In [1]: import numpy as np

In [2]: import numpy.linalg as la

In [3]: np.set_printoptions(precision=1, suppress=True, linewidth=200)

In [4]: def rnd(a):
   ...:     return np.round(a, 1) + 0
   ...: 

In [5]: m1 = np.load("arr.npy")

In [6]: print(rnd(m1))
[[ 1.3  0.5  0.6 -2.2]
 [ 0.3  1.  -2.3  0.6]
 [ 0.4  2.1  0.9  1. ]
 [ 2.2 -0.7  0.1  1.1]]

In [7]: Q = m1.astype(float).copy()

In [8]: for j in range(4):
   ...:     Q[:, j] -= Q[:, :j] @ (Q[:, :j].T @ Q[:, j])
   ...:     Q[:, j] /= la.norm(Q[:, j])
   ...: 

In [9]: print(rnd(Q.T @ Q))
[[1. 0. 0. 0.]
 [0. 1. 0. 0.]
 [0. 0. 1. 0.]
 [0. 0. 0. 1.]]

In [10]: print(rnd(Q.T @ m1))
[[ 2.6  0.1  0.3  0.1]
 [ 0.   2.5 -0.1  0.3]
 [ 0.   0.   2.5 -0.7]
 [ 0.   0.   0.   2.6]]

In [11]: print(rnd(Q))
[[ 0.5  0.2  0.2 -0.8]
 [ 0.1  0.4 -0.9  0. ]
 [ 0.2  0.8  0.3  0.4]
 [ 0.8 -0.3 -0.1  0.4]]

In [12]: other = np.array([[0, -1, -2], [-3, -3, 0]])

In [13]: cent = np.kron(other, Q)

In [14]: print(cent.shape)
(8, 12)

In [15]: print(rnd(la.norm(cent, 2)), rnd(la.norm(other, 2) * la.norm(Q, 2)))
4.3 4.3

In [16]: print(la.matrix_rank(cent))
8

In [17]: other = np.array([[4, -4], [4, -3]])

In [18]: cent = np.kron(other, m1)

In [19]: print(cent.shape)
(8, 8)

In [20]: print(la.matrix_rank(cent))
8

In [21]: data = np.load("a.npy")

In [22]: print(data)
[[ 1 -1  1 -1 -1  1 -1  1]
 [ 1 -1 -1  1  1 -1 -1  1]
 [ 1  1 -1 -1  1  1 -1 -1]]

In [23]: W1 = np.array([[-3, 0],
    ...:     [3, 2],
    ...:     [-1, -3],
    ...:     [1, -1],
    ...:     [-2, -3],
    ...:     [2, 2],
    ...:     [1, -2],
    ...:     [3, -3]])

In [24]: beta = np.array([1, 2])

In [25]: act = np.maximum(data @ W1 + beta, 0)

In [26]: print(rnd((act > 0).mean(axis=0)))
[0.  0.7]

In [27]: cent = np.array([[1, 2], [1, 0]])

In [28]: print((act @ cent).round(6).argmax(axis=1))
[0 0 0]

In [29]: left, sigma, Vh = la.svd(data, full_matrices=False)

In [30]: print(np.allclose(left * sigma @ Vh, data))
True

In [31]: print(rnd(Vh @ Vh.T))
[[1. 0. 0.]
 [0. 1. 0.]
 [0. 0. 1.]]

In [32]: print(rnd(np.sqrt((sigma ** 2).sum())), rnd(la.norm(data)))
4.9 4.9

In [33]: print((sigma > 1e-8).sum())
3

In [34]: print(rnd(sigma / sigma[0]))
[1. 1. 1.]

In [35]: other = data / np.sqrt((data ** 2).mean(axis=1, keepdims=True))

In [36]: print(rnd(la.norm(other, axis=1)))
[2.8 2.8 2.8]

In [37]: print(other[0])
[ 1. -1.  1. -1. -1.  1. -1.  1.]

In [38]: print(data - data.mean(axis=1, keepdims=True))
[[ 1. -1.  1. -1. -1.  1. -1.  1.]
 [ 1. -1. -1.  1.  1. -1. -1.  1.]
 [ 1.  1. -1. -1.  1.  1. -1. -1.]]

In [39]: ang = np.radians(120)

In [40]: Rm = np.eye(8)

In [41]: Rm[7, 7] = Rm[4, 4] = np.cos(ang)

In [42]: Rm[7, 4], Rm[4, 7] = -np.sin(ang), np.sin(ang)

In [43]: print(rnd(Rm))
[[ 1.   0.   0.   0.   0.   0.   0.   0. ]
 [ 0.   1.   0.   0.   0.   0.   0.   0. ]
 [ 0.   0.   1.   0.   0.   0.   0.   0. ]
 [ 0.   0.   0.   1.   0.   0.   0.   0. ]
 [ 0.   0.   0.   0.  -0.5  0.   0.   0.9]
 [ 0.   0.   0.   0.   0.   1.   0.   0. ]
 [ 0.   0.   0.   0.   0.   0.   1.   0. ]
 [ 0.   0.   0.   0.  -0.9  0.   0.  -0.5]]

In [44]: other = data @ Rm.T

In [45]: print(rnd(other))
[[ 1.  -1.   1.  -1.   1.4  1.  -1.   0.4]
 [ 1.  -1.  -1.   1.   0.4 -1.  -1.  -1.4]
 [ 1.   1.  -1.  -1.  -1.4  1.  -1.  -0.4]]

In [46]: print(rnd(np.abs(other - data).max(axis=0)))
[0.  0.  0.  0.  2.4 0.  0.  2.4]

In [47]: print(np.allclose(la.norm(data, axis=1), la.norm(other, axis=1)))
True

In [48]: print(np.allclose(data @ data.T, other @ other.T))
True

In [49]: cent = np.sign(np.array([[4, 7, -9, -4], [-9, 6, -7, -7], [-5, 5, -7, -8], [2, -3, 9, 3]]))

In [50]: other = (np.tril(cent, -1) + np.eye(4)) @ (np.triu(cent, 1) + np.eye(4))

In [51]: evals = np.array([-7, 8, 8, 5])

In [52]: A = np.rint(other * evals @ la.inv(other)) + 0

In [53]: print(A)
[[ 8. 21. -3.  3.]
 [ 0. -7.  0.  0.]
 [ 0. -9.  5.  3.]
 [ 0. 15.  0.  8.]]

In [54]: x = np.array([2, -3, 2, 3, -1, -2, -1, -2])

In [55]: print(la.norm(data @ x) <= la.norm(data, 2) * la.norm(x) + 1e-9)
True

In [56]: print(np.einsum("ij,j->i", data, x))
[ 2  6 -6]

In [57]: print(data @ x)
[ 2  6 -6]

In [58]: print(data @ np.ones(8))
[0. 0. 0.]

In [59]: print((data @ x).argmax())
1

In [60]: other = la.inv(A)

In [61]: print((np.abs(other) > 1e-9).astype(int))
[[1 1 1 1]
 [0 1 0 0]
 [0 1 1 1]
 [0 1 0 1]]

In [62]: print(rnd(other))
[[ 0.1  0.1  0.1 -0.1]
 [ 0.  -0.1  0.   0. ]
 [ 0.  -0.4  0.2 -0.1]
 [ 0.   0.3  0.   0.1]]

In [63]: print(rnd(la.cond(A)))
16.6

In [64]: print(np.allclose(other, A.T))
False

In [65]: print(rnd(la.inv(other)))
[[ 8. 21. -3.  3.]
 [ 0. -7.  0.  0.]
 [ 0. -9.  5.  3.]
 [ 0. 15.  0.  8.]]

In [66]: print(rnd(la.det(A[::-1])))
-2240.0

In [67]: print(np.kron(np.eye(2, dtype=int), A))
[[ 8. 21. -3.  3.  0.  0. -0.  0.]
 [ 0. -7.  0.  0.  0. -0.  0.  0.]
 [ 0. -9.  5.  3.  0. -0.  0.  0.]
 [ 0. 15.  0.  8.  0.  0.  0.  0.]
 [ 0.  0. -0.  0.  8. 21. -3.  3.]
 [ 0. -0.  0.  0.  0. -7.  0.  0.]
 [ 0. -0.  0.  0.  0. -9.  5.  3.]
 [ 0.  0.  0.  0.  0. 15.  0.  8.]]

In [68]: print(np.einsum("ij,ji->", A, A))
202.0

In [69]: print(np.poly(A))
[    1.   -14.    -3.   688. -2240.]

In [70]: print(rnd(la.eigvals(A)))
[ 8.  5.  8. -7.]

In [71]: left, sigma = la.svd(A)
---------------------------------------------------------------------------
ValueError                                Traceback (most recent call last)
Cell In[71], line 1
----> 1 left, sigma = la.svd(A)

ValueError: too many values to unpack (expected 2)

In [72]: left, sigma, Vh = la.svd(A, full_matrices=False)

In [73]: print(rnd(left.T @ A @ Vh.T))
[[29.6  0.   0.   0. ]
 [ 0.   8.3  0.   0. ]
 [ 0.   0.   5.1  0. ]
 [ 0.   0.   0.   1.8]]

In [74]: print((sigma > 1e-8).sum())
4

In [75]: print(rnd(Vh @ Vh.T))
[[1. 0. 0. 0.]
 [0. 1. 0. 0.]
 [0. 0. 1. 0.]
 [0. 0. 0. 1.]]

In [76]: print(np.abs(left[:, 0]).round(6).argmax())
0

In [77]: print(left.shape, sigma.shape, Vh.shape)
(4, 4) (4,) (4, 4)

In [78]: print(rnd(sigma / sigma[0]))
[1.  0.3 0.2 0.1]

In [79]: print(rnd(np.cumsum(sigma ** 2) / np.sum(sigma ** 2)))
[0.9 1.  1.  1. ]

In [80]: r0 = np.array([1, 2, 1, 2])

In [81]: mat = 2 * np.eye(4) + np.outer(r0, r0)

In [82]: print(mat)
[[3. 2. 1. 2.]
 [2. 6. 2. 4.]
 [1. 2. 3. 2.]
 [2. 4. 2. 6.]]

In [83]: other = np.array([[3, 3], [3, 2]])

In [84]: cent = np.kron(other, mat)

In [85]: print(la.matrix_rank(cent))
8

In [86]: evals, V = la.eigh(mat)

In [87]: print(np.unique(evals.round(6) + 0, return_counts=True)[1])
[3 1]

In [88]: print(rnd(V @ np.diag(evals) @ V.T))
[[3. 2. 1. 2.]
 [2. 6. 2. 4.]
 [1. 2. 3. 2.]
 [2. 4. 2. 6.]]

In [89]: print(rnd(la.svd(mat, compute_uv=False)))
[12.  2.  2.  2.]

In [90]: print(rnd(V.T @ V))
[[1. 0. 0. 0.]
 [0. 1. 0. 0.]
 [0. 0. 1. 0.]
 [0. 0. 0. 1.]]

In [91]: x = np.array([5, 3, 2, 1])

In [92]: print(np.sign((mat @ x).round(6)))
[1. 1. 1. 1.]

In [93]: print((mat * x).sum(axis=1))
[25. 36. 19. 32.]

In [94]: print(mat @ (2 * x))
[50. 72. 38. 64.]

In [95]: print(mat @ np.ones(4))
[ 8. 14.  8. 14.]

In [96]: x = np.array([1, 1, -1, -2])

In [97]: target = mat @ x

In [98]: print(target)
[ 0. -2. -4. -8.]

In [99]: print(rnd(la.solve(mat, target)))
[ 1.  1. -1. -2.]

In [100]: print(rnd(la.solve(mat, mat[:, 1])))
[0. 1. 0. 0.]

In [101]: print(rnd(la.solve(mat.T, mat[2])))
[0. 0. 1. 0.]

In [102]: r0 = np.array([0, -2, 0])

In [103]: print(np.correlate(mat[3], mat[0], "full"))
[ 4. 10. 12. 28. 22. 18. 18.]

In [104]: print(np.convolve(mat[3], r0))
[  0.  -4.  -8.  -4. -12.   0.]

In [105]: print(np.cross(mat[3, :3], mat[0, :3]))
[ 0.  4. -8.]

In [106]: print(np.polyval(r0, mat[3]))
[ -4.  -8.  -4. -12.]

In [107]: cent = np.array([[2, -1, 1], [-2, -2, 2], [0, 2, 1]])

In [108]: rng = np.random.default_rng(165)

In [109]: X = (rng.random((27, 3)) < 0.25) @ cent

In [110]: print(X)
[[ 0  0  0]
 [ 0  2  1]
 [ 2 -1  1]
 [ 0  0  0]
 [ 0  0  0]
 [ 0  2  1]
 [ 0  2  1]
 [ 0  2  1]
 [ 0  2  1]
 [-2  0  3]
 [-2 -2  2]
 [ 0  0  0]
 [ 0  2  1]
 [-2 -2  2]
 [ 0  2  1]
 [ 0  2  1]
 [ 0  0  0]
 [ 0  0  0]
 [ 0 -1  4]
 [-2 -2  2]
 [ 2 -1  1]
 [ 0  0  0]
 [-2  0  3]
 [-2  0  3]
 [ 0 -3  3]
 [ 0 -3  3]
 [ 0  0  0]]

In [111]: x = np.array([2, 0, 1])

In [112]: target = X @ x

In [113]: print(rnd(la.solve(X.T @ X, X.T @ target)))
[2. 0. 1.]

In [114]: print(rnd(la.lstsq(X, target)[0]))
[2. 0. 1.]

In [115]: print(target)
[ 0  1  5  0  0  1  1  1  1 -1 -2  0  1 -2  1  1  0  0  4 -2  5  0 -1 -1  3  3  0]

In [116]: target = target + 0.1 * rng.normal(size=27)

In [117]: print(rnd(target))
[ 0.1  1.2  4.9  0.1  0.   1.   1.   0.8  1.  -1.  -2.1  0.   1.  -2.   1.1  0.9 -0.1 -0.1  4.2 -1.9  5.1  0.2 -1.  -0.9  3.   3.   0.1]

In [118]: beta, *_ = la.lstsq(X, target)

In [119]: print([round(float(la.norm(la.solve(X.T @ X + lam * np.eye(3), X.T @ target))), 2) for lam in (0, 1, 10, 100)])
[2.25, 2.14, 1.53, 0.4]

In [120]: print(rnd(beta))
[2. 0. 1.]

In [121]: print(rnd(la.norm(target - X @ beta)))
0.5

In [122]: Xc = X - X.mean(axis=0)

In [123]: left, sigma, Vh = la.svd(Xc, full_matrices=False)

In [124]: print(rnd(Xc.mean(axis=0)))
[0. 0. 0.]

In [125]: print(rnd(Vh[0] * np.sign(Vh[0, np.abs(Vh[0]).argmax()])))
[ 0.3  0.8 -0.5]

In [126]: print(la.matrix_rank(Xc))
3

In [127]: print(np.searchsorted(np.cumsum(sigma ** 2) / (sigma ** 2).sum(), 0.9) + 1)
3

In [128]: print(np.abs(Vh[0]).argmax())
1

In [129]: print(rnd(np.abs(Vh[-1])))
[0.7 0.2 0.7]

In [130]: print(rnd(sigma))
[9.  5.9 4. ]

In [131]: print((np.sign(left[:, 0]) == np.sign(left[0, 0])).astype(int))
[1 1 0 1 1 1 1 1 1 0 0 1 1 0 1 1 1 1 0 0 0 1 0 0 0 0 1]

In [132]: print(rnd(sigma ** 2 / (sigma ** 2).sum()))
[0.6 0.3 0.1]

In [133]: arr = np.load("sample2.npy")

In [134]: print(arr)
[[ 4  4  2]
 [ 4  4  1]
 [ 2  1 -2]]

In [135]: evals, V = la.eig(arr)

In [136]: print(rnd(evals))
[ 8.4  0.2 -2.6]

In [137]: print(rnd(np.sort(la.eigvals(la.inv(arr)))))
[-0.4  0.1  5.5]

In [138]: print(rnd(np.sort(la.eigvals(arr.T))))
[-2.6  0.2  8.4]

In [139]: print(rnd(arr @ V[:, 0] - evals[0] * V[:, 0]))
[0. 0. 0.]

In [140]: print(np.abs(arr).max())
4

In [141]: print(np.diff(arr, axis=0))
[[ 0  0 -1]
 [-2 -3 -3]]

In [142]: print(rnd(la.svd(arr, compute_uv=False)))
[8.4 2.6 0.2]

In [143]: print(np.unravel_index(np.abs(arr).argmax(), arr.shape))
(np.int64(0), np.int64(0))

In [144]: print(arr.shape)
(3, 3)

In [145]: print(np.count_nonzero(arr))
9

In [146]: print(arr.sum(axis=0))
[10  9  1]

In [147]: print(rnd(la.norm(arr)))
8.8

In [148]: print(la.matrix_rank(arr))
3

In [149]: evals, V = la.eigh(arr)

In [150]: x = np.array([-1, 3, -1])

In [151]: print((np.sign(V[:, -1].round(6)) == np.sign(V[0, -1].round(6))).astype(int))
[1 1 1]

In [152]: print(np.abs(arr).sum(axis=1).max(), rnd(np.abs(evals).max()))
10 8.4

In [153]: F = np.load("case7.npy")

In [154]: print(F)
[[38.1 20.5 20.9]
 [39.1 20.2 20.8]
 [39.2 19.1 21. ]
 [39.6 20.3 21.2]
 [41.2 19.3 23. ]
 [40.5 20.7 20.8]
 [42.6 20.6 17.9]
 [40.7 19.1 18.4]
 [40.3 20.4 18.9]
 [39.5 19.2 19.9]
 [39.  21.3 19.5]
 [39.1 18.8 20.3]
 [41.7 18.8 21. ]
 [40.5 20.  18.8]]

In [155]: Xc = F - F.mean(axis=0)

In [156]: V = la.svd(Xc)[2][:1]

In [157]: other = Xc - Xc @ V.T @ V

In [158]: print(rnd(other.std(axis=0)))
[0.9 0.8 0.5]

In [159]: print(rnd(np.diag(V.T @ V)))
[0.3 0.  0.7]

In [160]: print(rnd((Xc @ V.T).std(axis=0)))
[1.4]

In [161]: print(rnd(np.cov(Xc @ V.T, rowvar=False)))
2.1

In [162]: E = np.load("out11.npy")

In [163]: print(E)
[[1 2 1 9]
 [4 6 6 3]
 [4 8 9 8]
 [4 2 8 9]]

In [164]: other = la.invert(E)
---------------------------------------------------------------------------
AttributeError                            Traceback (most recent call last)
Cell In[164], line 1
----> 1 other = la.invert(E)

AttributeError: module 'numpy.linalg' has no attribute 'invert'

In [165]: other = la.inv(E)

In [166]: print(rnd(la.slogdet(E)[0]))
-1.0

In [167]: print(rnd(other))
[[ 0.2  0.6 -0.6  0.1]
 [ 0.1  0.   0.1 -0.2]
 [-0.2 -0.3  0.2  0.1]
 [ 0.1  0.   0.   0. ]]

In [168]: print(rnd(la.det(E) * other))
[[ -96. -392.  336.  -72.]
 [ -32.  -23.  -78.  109.]
 [ 128.  168. -144.  -56.]
 [ -64.   30.   -4.  -10.]]

In [169]: print(rnd(la.cond(E)))
21.6

In [170]: print(np.allclose(other, E.T))
False

In [171]: print((np.abs(other) > 1e-9).astype(int))
[[1 1 1 1]
 [1 1 1 1]
 [1 1 1 1]
 [1 1 1 1]]

In [172]: print(rnd(E @ other))
[[1. 0. 0. 0.]
 [0. 1. 0. 0.]
 [0. 0. 1. 0.]
 [0. 0. 0. 1.]]

In [173]: other = np.array([[-3, -1], [-1, 1], [-5, 3], [-5, -3]])

In [174]: print(la.matrix_rank(np.vstack([E, other.T])))
4

In [175]: print(E @ other)
[[ -55  -23]
 [ -63   11]
 [-105    7]
 [ -99   -5]]

In [176]: print(np.einsum("ij,ij->i", E, E))
[ 87  97 225 165]

In [177]: print(la.matrix_rank(E @ other))
2

In [178]: print(np.einsum("ij->j", E))
[13 18 24 29]

In [179]: print(np.vstack([E, other.T]).shape)
(6, 4)

In [180]: print(other.T @ E.T)
[[ -55  -63 -105  -99]
 [ -23   11    7   -5]]
